$ python3 -q
>>> import numpy as np
>>> from numpy import linalg as LA
>>> np.set_printoptions(suppress=True, linewidth=100)
>>> A = np.array([[3.0, 1.0, 0.0, 0.0, 0.0, 0.0],
...     [0.0, 3.0, 1.0, 0.0, 0.0, 0.0],
...     [0.0, 0.0, 3.0, 1.0, 0.0, 0.0],
...     [0.0, 0.0, 0.0, 3.0, 1.0, 0.0],
...     [0.0, 0.0, 0.0, 0.0, 3.0, 1.0],
...     [0.0, 0.0, 0.0, 0.0, 0.0, 3.0]])
>>> # triangular, det is the product of the diagonal
>>> x = np.array([-3, 1, -2, -9, -3, -9])
>>> h1 = np.maximum(A @ x, 0)
>>> np.maximum(A @ (3 * x), 0)
array([0., 3., 0., 0., 0., 0.])
>>> h1
array([0., 1., 0., 0., 0., 0.])
>>> rng = np.random.default_rng(905)
>>> z = rng.permutation(6)
>>> other = A[:, z] * rng.choice([-1, 1], 6)
>>> other
array([[-0.,  1., -0.,  0., -3., -0.],
       [-0.,  3., -0.,  1., -0., -0.],
       [-1.,  0., -0.,  3., -0., -0.],
       [-3.,  0., -0.,  0., -0., -1.],
       [-0.,  0., -1.,  0., -0., -3.],
       [-0.,  0., -3.,  0., -0., -0.]])
>>> U, _, Vh = LA.svd(A.T @ other)
>>> np.round(LA.lstsq(A, other)[0], 2) + 0
array([[ 0.,  0.,  0.,  0., -1.,  0.],
       [ 0.,  1.,  0.,  0.,  0.,  0.],
       [ 0.,  0.,  0.,  1.,  0.,  0.],
       [-1.,  0.,  0.,  0.,  0.,  0.],
       [ 0.,  0.,  0.,  0.,  0., -1.],
       [ 0.,  0., -1.,  0.,  0.,  0.]])
>>> x = np.array([-2, 2, 1, 2, -1, -1])
>>> rhs = A @ x
>>> rhs
array([-4.,  7.,  5.,  5., -4., -3.])
>>> np.round(LA.solve(A, rhs + A[:, 2]), 2)
array([-2.,  2.,  2.,  2., -1., -1.])
>>> np.round(LA.solve(A.T, A[0]), 2) + 0
array([1., 0., 0., 0., 0., 0.])
>>> other = A / LA.norm(A, axis=1, keepdims=True)
>>> C2 = other @ other.T
>>> C2[4].round(2)
array([0.  , 0.  , 0.  , 0.3 , 1.  , 0.32])
>>> np.round(np.degrees(np.arccos(np.clip(C2[4, 3], -1, 1))), 2)
np.float64(72.54)
>>> np.round(A.mean(axis=0), 2)
array([0.5 , 0.67, 0.67, 0.67, 0.67, 0.67])
>>> np.round(LA.norm(A), 2)
np.float64(7.68)
>>> A[6]
Traceback (most recent call last):
  File "<python-input-26>", line 1, in <module>
    A[6]
    ~^^^
IndexError: index 6 is out of bounds for axis 0 with size 6
>>> X = np.array([[1, 4, 1, 1, 5, 3, 1],
...     [3, 2, 2, 3, 3, 0, 4],
...     [5, 0, 1, 1, 5, 4, 5],
...     [3, 0, 3, 1, 1, 1, 5],
...     [4, 3, 0, 1, 2, 4, 1],
...     [1, 5, 5, 2, 5, 5, 1],
...     [1, 2, 5, 4, 2, 4, 5]])
>>> q, V = LA.qr(X[:, :6])[0], LA.qr(X[:, 6:])[0]
>>> s = LA.svd(q.T @ V, compute_uv=False)
>>> np.round(np.degrees(np.arccos(s.clip(0, 1))), 2)
array([9.43])
>>> s.round(2)
array([0.99])
>>> other = LA.inv(A)
>>> np.allclose(other, A.T)
False
>>> np.round(LA.det(A) * other, 2)
array([[243., -81.,  27.,  -9.,   3.,  -1.],
       [  0., 243., -81.,  27.,  -9.,   3.],
       [  0.,   0., 243., -81.,  27.,  -9.],
       [  0.,   0.,   0., 243., -81.,  27.],
       [  0.,   0.,   0.,   0., 243., -81.],
       [  0.,   0.,   0.,   0.,   0., 243.]])
>>> round(LA.det(A) * LA.det(other), 2)
np.float64(1.0)
>>> np.round(LA.cond(A), 2)
np.float64(1.84)
>>> (X - X.T) / 2
array([[ 0. ,  0.5, -2. , -1. ,  0.5,  1. ,  0. ],
       [-0.5,  0. ,  1. ,  1.5,  0. , -2.5,  1. ],
       [ 2. , -1. ,  0. , -1. ,  2.5, -0.5,  0. ],
       [ 1. , -1.5,  1. ,  0. ,  0. , -0.5,  0.5],
       [-0.5,  0. , -2.5,  0. ,  0. , -0.5, -0.5],
       [-1. ,  2.5,  0.5,  0.5,  0.5,  0. , -1.5],
       [ 0. , -1. ,  0. , -0.5,  0.5,  1.5,  0. ]])
>>> other = X / LA.norm(X, axis=1, keepdims=True)
>>> C2 = other @ other.T
>>> C2[6].round(2)
array([0.64, 0.81, 0.71, 0.82, 0.6 , 0.8 , 1.  ])
>>> np.argwhere(np.triu(np.abs(C2) > 0.95, 1))
array([], shape=(0, 2), dtype=int64)
>>> C2.round(2)
array([[1.  , 0.67, 0.69, 0.4 , 0.79, 0.91, 0.64],
       [0.67, 1.  , 0.8 , 0.85, 0.63, 0.65, 0.81],
       [0.69, 0.8 , 1.  , 0.81, 0.79, 0.62, 0.71],
       [0.4 , 0.85, 0.81, 1.  , 0.52, 0.5 , 0.82],
       [0.79, 0.63, 0.79, 0.52, 1.  , 0.74, 0.6 ],
       [0.91, 0.65, 0.62, 0.5 , 0.74, 1.  , 0.8 ],
       [0.64, 0.81, 0.71, 0.82, 0.6 , 0.8 , 1.  ]])
>>> other = LA.inv(C2)
>>> np.round(LA.det(C2) * other, 2) + 0
array([[0., 0., 0., 0., 0., 0., 0.],
       [0., 0., 0., 0., 0., 0., 0.],
       [0., 0., 0., 0., 0., 0., 0.],
       [0., 0., 0., 0., 0., 0., 0.],
       [0., 0., 0., 0., 0., 0., 0.],
       [0., 0., 0., 0., 0., 0., 0.],
       [0., 0., 0., 0., 0., 0., 0.]])
>>> (np.abs(other) > 1e-9).astype(int)
array([[1, 1, 1, 1, 1, 1, 1],
       [1, 1, 1, 1, 1, 1, 1],
       [1, 1, 1, 1, 1, 1, 1],
       [1, 1, 1, 1, 1, 1, 1],
       [1, 1, 1, 1, 1, 1, 1],
       [1, 1, 1, 1, 1, 1, 1],
       [1, 1, 1, 1, 1, 1, 1]])
>>> round(float(LA.det(C2) * LA.det(other)), 2)
1.0
>>> np.round(LA.slogdet(C2)[0], 2)
np.float64(1.0)
>>> F = np.load("a.npy")
>>> F
array([[ -2,   0,   0,   6],
       [ -5,   0,   0,  15],
       [  0,   0,   0,   0],
       [ -2,   0,   0,   6],
       [ -5,   0,   0,  15],
       [ -4,   0,   0,  12],
       [  1,   0,   0,  -3],
       [  5,   0,   0, -15],
       [  3,   0,   0,  -9],
       [  4,   0,   0, -12],
       [ -3,   0,   0,   9]])
>>> U, s, Vh = LA.svd(F)
>>> np.argmax(s[:-1] / (s[1:] + 1e-6)) + 1
np.int64(1)
>>> other = U[:, :1] @ np.diag(s[:1]) @ Vh[:1]
>>> round(float(np.abs(F - other).max()), 2)
0.0
>>> round(LA.norm(F - other) / LA.norm(F), 2)
np.float64(0.0)
>>> arr = np.loadtxt("x.csv", delimiter=",")
>>> arr.round(2)
array([[-0.61,  0.17, -0.66, -0.01, -0.01,  0.41,  0.03],
       [-0.34, -0.23,  0.17, -0.25, -0.52, -0.09, -0.68],
       [-0.2 , -0.71,  0.01,  0.17, -0.35, -0.04,  0.55],
       [ 0.03, -0.23,  0.06, -0.89,  0.26,  0.23,  0.17],
       [-0.1 ,  0.49, -0.09, -0.33, -0.43, -0.55,  0.38],
       [-0.67,  0.04,  0.43,  0.08,  0.5 , -0.31,  0.06],
       [-0.1 ,  0.34,  0.59,  0.05, -0.32,  0.61,  0.23]])
>>> # keeps lengths
>>> x = np.array([0, 2, 1, 3, 3, 3, 2])
>>> np.round(LA.inv(arr), 2)
array([[-0.61, -0.34, -0.2 ,  0.03, -0.1 , -0.67, -0.1 ],
       [ 0.17, -0.23, -0.71, -0.23,  0.49,  0.04,  0.34],
       [-0.66,  0.17,  0.01,  0.06, -0.09,  0.43,  0.59],
       [-0.01, -0.25,  0.17, -0.89, -0.33,  0.08,  0.05],
       [-0.01, -0.52, -0.35,  0.26, -0.43,  0.5 , -0.32],
       [ 0.41, -0.09, -0.04,  0.23, -0.55, -0.31,  0.61],
       [ 0.03, -0.68,  0.55,  0.17,  0.38,  0.06,  0.23]])
>>> m1 = np.load("layer1.npy")
>>> m1
array([[ 0,  0, -1, -1],
       [ 0,  0,  1,  3],
       [-1, -1, -2, -2],
       [ 1,  3,  2,  6]])
>>> x = np.array([2, -7, 0, 6])
>>> m1 @ x
array([-6, 18, -7, 17])
>>> np.einsum("ij,j->i", m1, x)
array([-6, 18, -7, 17])
>>> np.sign((m1 @ x).round(6))
array([-1,  1, -1,  1])
>>> LA.norm(m1 @ x) <= LA.norm(m1, 2) * LA.norm(x) + 1e-9
np.True_
>>> m1 @ np.ones(4)
array([-2.,  4., -6., 12.])
>>> (m1 @ x).argmax()
np.int64(1)
>>> np.round(np.sort(np.abs(LA.eigvals(m1))), 2)
array([0.3 , 1.13, 1.77, 6.6 ])
>>> round(np.abs(LA.eigvals(m1)).max(), 2)
np.float64(6.6)
>>> (m1 - m1.T) / 2
array([[ 0.,  0.,  0., -1.],
       [ 0.,  0.,  1.,  0.],
       [ 0., -1.,  0., -2.],
       [ 1.,  0.,  2.,  0.]])
>>> assert m1 == m1.T
Traceback (most recent call last):
  File "<python-input-72>", line 1, in <module>
    assert m1 == m1.T
           ^^^^^^^^^^
ValueError: The truth value of an array with more than one element is ambiguous. Use a.any() or a.all()
>>> np.allclose(m1, m1.T)
False
>>> round(LA.det(m1), 2)
np.float64(4.0)
>>> np.diff(m1, axis=0)
array([[ 0,  0,  2,  4],
       [-1, -1, -3, -5],
       [ 2,  4,  4,  8]])
>>> np.round(LA.svd(m1, compute_uv=False), 2)
array([8.24, 1.41, 1.41, 0.24])
>>> m1.shape
(4, 4)
>>> round(float(LA.norm(m1)), 2)
8.49
>>> M = np.array([[7.0, 0.0, 3.0, -6.0],
...     [0.0, -2.0, 0.0, 0.0],
...     [3.0, 0.0, -1.0, -2.0],
...     [-6.0, 0.0, -2.0, 2.0]])
>>> w, V = LA.eigh(M)
>>> w.round(2)
array([-2., -2., -2., 12.])
>>> np.abs(V[:, -1]).round(6).argmax()
np.int64(0)
>>> np.round(V.T @ M @ V, 2) + 0
array([[-2.,  0.,  0.,  0.],
       [ 0., -2.,  0.,  0.],
       [ 0.,  0., -2.,  0.],
       [ 0.,  0.,  0., 12.]])
>>> np.allclose(M @ M.T, M.T @ M)
True
>>> K = np.load("data.npy")
>>> K
array([[-2.,  0.,  0.,  0.,  0.,  0.,  0.],
       [ 0., -1.,  1., -2.,  1.,  1., -1.],
       [ 0.,  1., -1., -2.,  1.,  1., -1.],
       [ 0., -2., -2.,  2., -2., -2.,  2.],
       [ 0.,  1.,  1., -2., -1.,  1., -1.],
       [ 0.,  1.,  1., -2.,  1., -1., -1.],
       [ 0., -1., -1.,  2., -1., -1., -1.]])
>>> # symmetric, so the eigenvalues are real
>>> x = np.array([3, -3, 0, -2, 3, 1, 1])
>>> rhs = K @ x
>>> c, lr = np.zeros(7), 1 / LA.norm(K, 2) ** 2
>>> for i in range(5):
...     c -= lr * K.T @ (K @ c - rhs)
...     if i % 1 == 0: print(i, round(LA.norm(K @ c - rhs), 2))
... 
0 10.26
1 9.43
2 8.66
3 7.95
4 7.3
>>> c.round(2)
array([ 1.04, -0.75,  0.29, -1.27,  1.33,  0.64,  0.06])
>>> other = LA.inv(K)
>>> np.allclose(other, K.T)
False
>>> other.round(2)
array([[-0.5 , -0.  , -0.  , -0.  , -0.  , -0.  , -0.  ],
       [-0.  , -0.43,  0.07, -0.14,  0.07,  0.07, -0.07],
       [-0.  ,  0.07, -0.43, -0.14,  0.07,  0.07, -0.07],
       [-0.  , -0.14, -0.14, -0.21, -0.14, -0.14,  0.14],
       [-0.  ,  0.07,  0.07, -0.14, -0.43,  0.07, -0.07],
       [-0.  ,  0.07,  0.07, -0.14,  0.07, -0.43, -0.07],
       [-0.  , -0.07, -0.07,  0.14, -0.07, -0.07, -0.43]])
>>> np.round(LA.inv(other), 2)
array([[-2., -0., -0., -0., -0., -0., -0.],
       [-0., -1.,  1., -2.,  1.,  1., -1.],
       [-0.,  1., -1., -2.,  1.,  1., -1.],
       [-0., -2., -2.,  2., -2., -2.,  2.],
       [-0.,  1.,  1., -2., -1.,  1., -1.],
       [-0.,  1.,  1., -2.,  1., -1., -1.],
       [ 0., -1., -1.,  2., -1., -1., -1.]])
>>> round(float(LA.cond(K)), 2)
3.5
>>> np.round(LA.det(K) * other, 2)
array([[-224.,   -0.,   -0.,   -0.,   -0.,   -0.,   -0.],
       [  -0., -192.,   32.,  -64.,   32.,   32.,  -32.],
       [  -0.,   32., -192.,  -64.,   32.,   32.,  -32.],
       [  -0.,  -64.,  -64.,  -96.,  -64.,  -64.,   64.],
       [  -0.,   32.,   32.,  -64., -192.,   32.,  -32.],
       [  -0.,   32.,   32.,  -64.,   32., -192.,  -32.],
       [  -0.,  -32.,  -32.,   64.,  -32.,  -32., -192.]])
>>> (np.abs(other) > 1e-9).astype(int)
array([[1, 0, 0, 0, 0, 0, 0],
       [0, 1, 1, 1, 1, 1, 1],
       [0, 1, 1, 1, 1, 1, 1],
       [0, 1, 1, 1, 1, 1, 1],
       [0, 1, 1, 1, 1, 1, 1],
       [0, 1, 1, 1, 1, 1, 1],
       [0, 1, 1, 1, 1, 1, 1]])
>>> np.round(np.sort(LA.eigvals(K).real), 2)
array([-2., -2., -2., -2., -2., -2.,  7.])
>>> K @ K
array([[  4.,   0.,   0.,   0.,   0.,   0.,   0.],
       [  0.,   9.,   5., -10.,   5.,   5.,  -5.],
       [  0.,   5.,   9., -10.,   5.,   5.,  -5.],
       [  0., -10., -10.,  24., -10., -10.,  10.],
       [  0.,   5.,   5., -10.,   9.,   5.,  -5.],
       [  0.,   5.,   5., -10.,   5.,   9.,  -5.],
       [  0.,  -5.,  -5.,  10.,  -5.,  -5.,   9.]])
>>> ang = np.radians(72)
>>> R = np.eye(7)
>>> R[4, 4] = R[0, 0] = np.cos(ang)
>>> R[4, 0], R[0, 4] = -np.sin(ang), np.sin(ang)
>>> R.round(2)
array([[ 0.31,  0.  ,  0.  ,  0.  ,  0.95,  0.  ,  0.  ],
       [ 0.  ,  1.  ,  0.  ,  0.  ,  0.  ,  0.  ,  0.  ],
       [ 0.  ,  0.  ,  1.  ,  0.  ,  0.  ,  0.  ,  0.  ],
       [ 0.  ,  0.  ,  0.  ,  1.  ,  0.  ,  0.  ,  0.  ],
       [-0.95,  0.  ,  0.  ,  0.  ,  0.31,  0.  ,  0.  ],
       [ 0.  ,  0.  ,  0.  ,  0.  ,  0.  ,  1.  ,  0.  ],
       [ 0.  ,  0.  ,  0.  ,  0.  ,  0.  ,  0.  ,  1.  ]])
>>> other = K @ R.T
>>> np.allclose(K @ K.T, other @ other.T)
True
>>> np.allclose(LA.norm(K, axis=1), LA.norm(other, axis=1))
True
>>> round(float(LA.det(R)), 2), round(np.trace(R), 2)
(1.0, np.float64(5.62))
>>> np.round(np.abs(other - K).max(axis=0), 2)
array([1.9, 0. , 0. , 0. , 1.9, 0. , 0. ])
>>> np.round(LA.svd(K, compute_uv=False), 2), np.round(LA.svd(other, compute_uv=False), 2)
(array([7., 2., 2., 2., 2., 2., 2.]), array([7., 2., 2., 2., 2., 2., 2.]))
